$ python3 -q
>>> import numpy as np
>>> import numpy.linalg as la
>>> np.set_printoptions(precision=3, suppress=True, linewidth=120, sign=" ")
>>> X = np.array([[0, 2, 1, 2], [2, 0, 1, 2], [0, 2, 1, 2], [2, 0, 0, 2]])
>>> Uu, sig, Vh = la.svd(X)
>>> np.argmax(sig[:-1] / (sig[1:] + 1e-6)) + 1
np.int64(3)
>>> print(sig.round(3) + 0)
[ 5.131  2.869  0.666  0.   ]
>>> Y = Uu[:, :3] @ np.diag(sig[:3]) @ Vh[:3]
>>> la.matrix_rank(Y)
np.int64(3)
>>> np.round(la.norm(X - Y) / la.norm(X), 3)
np.float64(0.0)
>>> Y.round(3) + 0
array([[ 0.,  2.,  1.,  2.],
       [ 2.,  0.,  1.,  2.],
       [ 0.,  2.,  1.,  2.],
       [ 2.,  0.,  0.,  2.]])
>>> Y = np.array([[-3, 0], [3, 2]])
>>> cent = np.array([[-2, 3], [-1, -1]])
>>> J = np.kron(Y, cent)
>>> J
array([[ 6, -9,  0,  0],
       [ 3,  3,  0,  0],
       [-6,  9, -4,  6],
       [-3, -3, -2, -2]])
>>> Q = J.astype(float).copy()
>>> for j in range(4):
...     Q[:, j] -= Q[:, :j] @ (Q[:, :j].T @ Q[:, j])
...     Q[:, j] /= la.norm(Q[:, j])
... 
>>> print(np.round(Q.T @ J, 3) + 0)
[[ 9.487 -9.487  3.162 -3.162]
 [ 0.     9.487  0.     3.162]
 [ 0.     0.     3.162 -3.162]
 [ 0.     0.     0.     3.162]]
>>> np.round(Q.T @ Q, 3) + 0
array([[ 1.,  0.,  0.,  0.],
       [ 0.,  1.,  0.,  0.],
       [ 0.,  0.,  1.,  0.],
       [ 0.,  0.,  0.,  1.]])
>>> Y = np.array([[-3, 0], [1, 2]])
>>> cent = np.kron(Y, J)
>>> cent
array([[-18,  27,   0,   0,   0,   0,   0,   0],
       [ -9,  -9,   0,   0,   0,   0,   0,   0],
       [ 18, -27,  12, -18,   0,   0,   0,   0],
       [  9,   9,   6,   6,   0,   0,   0,   0],
       [  6,  -9,   0,   0,  12, -18,   0,   0],
       [  3,   3,   0,   0,   6,   6,   0,   0],
       [ -6,   9,  -4,   6, -12,  18,  -8,  12],
       [ -3,  -3,  -2,  -2,  -6,  -6,  -4,  -4]])
>>> np.round(la.norm(cent, 2), 3), np.round(la.norm(Y, 2) * la.norm(J, 2), 3)
(np.float64(52.982), np.float64(52.982))
>>> print(np.allclose(J @ J.T, J.T @ J))
False
>>> J @ J
array([[  9, -81,   0,   0],
       [ 27, -18,   0,   0],
       [ -3,  27,   4, -36],
       [ -9,   6,  12,  -8]])
>>> np.trace(J)
np.int64(3)
>>> np.allclose(J, J.T)
False
>>> (J - J.T) / 2
array([[ 0. , -6. ,  3. ,  1.5],
       [ 6. ,  0. , -4.5,  1.5],
       [-3. ,  4.5,  0. ,  4. ],
       [-1.5, -1.5, -4. ,  0. ]])
>>> round(la.det(J), 3)
np.float64(900.0)
>>> np.round(np.abs(la.eigvals(J)).max(), 3)
np.float64(6.708)
>>> (J + J.T) / 2
array([[ 6. , -3. , -3. , -1.5],
       [-3. ,  3. ,  4.5, -1.5],
       [-3. ,  4.5, -4. ,  2. ],
       [-1.5, -1.5,  2. , -2. ]])
>>> f, v = J[2], J[0]
>>> f @ v
np.int64(-117)
>>> f @ f
np.int64(169)
>>> pr = (f @ v) / (f @ f) * f
>>> np.round(la.norm(f + v) ** 2 + la.norm(f - v) ** 2, 3)
np.float64(572.0)
>>> arr = np.loadtxt("run9.csv", delimiter=",")
>>> arr
array([[ 13.,  10.,  13.,   6.],
       [  2.,   1.,   3.,   1.],
       [  0.,   5.,   3.,   5.],
       [  0.,   5.,   3.,   1.],
       [  2.,   0.,   1.,   0.],
       [  7.,  16.,  13.,  12.],
       [  9.,   6.,   9.,   2.],
       [  2.,   1.,   3.,   0.],
       [  0.,   0.,   0.,   0.],
       [  2.,   1.,   3.,   1.],
       [  8.,   3.,   7.,   0.],
       [  7.,   4.,   7.,   5.],
       [  4.,   7.,   7.,   7.],
       [  4.,   0.,   1.,   0.],
       [  9.,   0.,   5.,   0.],
       [  5.,   2.,   5.,   0.],
       [  0.,   0.,   0.,   0.],
       [  5.,   0.,   1.,   0.],
       [  0.,   0.,   1.,   2.],
       [  4.,   3.,   5.,   2.],
       [  0.,   0.,   0.,   0.],
       [  0.,   0.,   0.,   0.],
       [  0.,   0.,   0.,   0.],
       [ 13.,   6.,  11.,   3.],
       [  5.,   2.,   5.,   0.]])
>>> vec = np.array([-2, 1, -2, 3])
>>> print(la.norm(J @ vec) <= la.norm(J, 2) * la.norm(vec) + 1e-9)
True
>>> print((J * vec).sum(axis=1))
[-21  -3  47   1]
>>> J @ (2 * vec)
array([-42,  -6,  94,   2])
>>> J * vec
array([[-12,  -9,   0,   0],
       [ -6,   3,   0,   0],
       [ 12,   9,   8,  18],
       [  6,  -3,   4,  -6]])
>>> J @ np.ones(4)
array([ -3.,   6.,   5., -10.])
>>> Y = np.c_[arr[:, :1] @ np.array([[2]]), np.array([-3, 3, 0, -3, 1, 3, 0, 3, 0, 3, 2, 0, -2, -1, 2, 1, -3, -3, 3, 1, 1, 3, 1, -2, 0])]
>>> Y
array([[26., -3.],
       [ 4.,  3.],
       [ 0.,  0.],
       [ 0., -3.],
       [ 4.,  1.],
       [14.,  3.],
       [18.,  0.],
       [ 4.,  3.],
       [ 0.,  0.],
       [ 4.,  3.],
       [16.,  2.],
       [14.,  0.],
       [ 8., -2.],
       [ 8., -1.],
       [18.,  2.],
       [10.,  1.],
       [ 0., -3.],
       [10., -3.],
       [ 0.,  3.],
       [ 8.,  1.],
       [ 0.,  1.],
       [ 0.,  3.],
       [ 0.,  1.],
       [26., -2.],
       [10.,  0.]])
>>> la.matrix_rank(np.c_[arr, Y])
np.int64(5)
>>> np.round(la.lstsq(arr, Y[:, 0])[0], 3) + 0
array([ 2.,  0.,  0.,  0.])
>>> la.norm(la.qr(arr)[0].T @ Y, axis=0) ** 2 / ((Y ** 2).sum(axis=0) + 1e-12)
array([ 1.   ,  0.328])
>>> np.round(la.norm(Y - arr @ la.lstsq(arr, Y)[0], axis=0), 3) + 0
array([ 0.   ,  8.677])
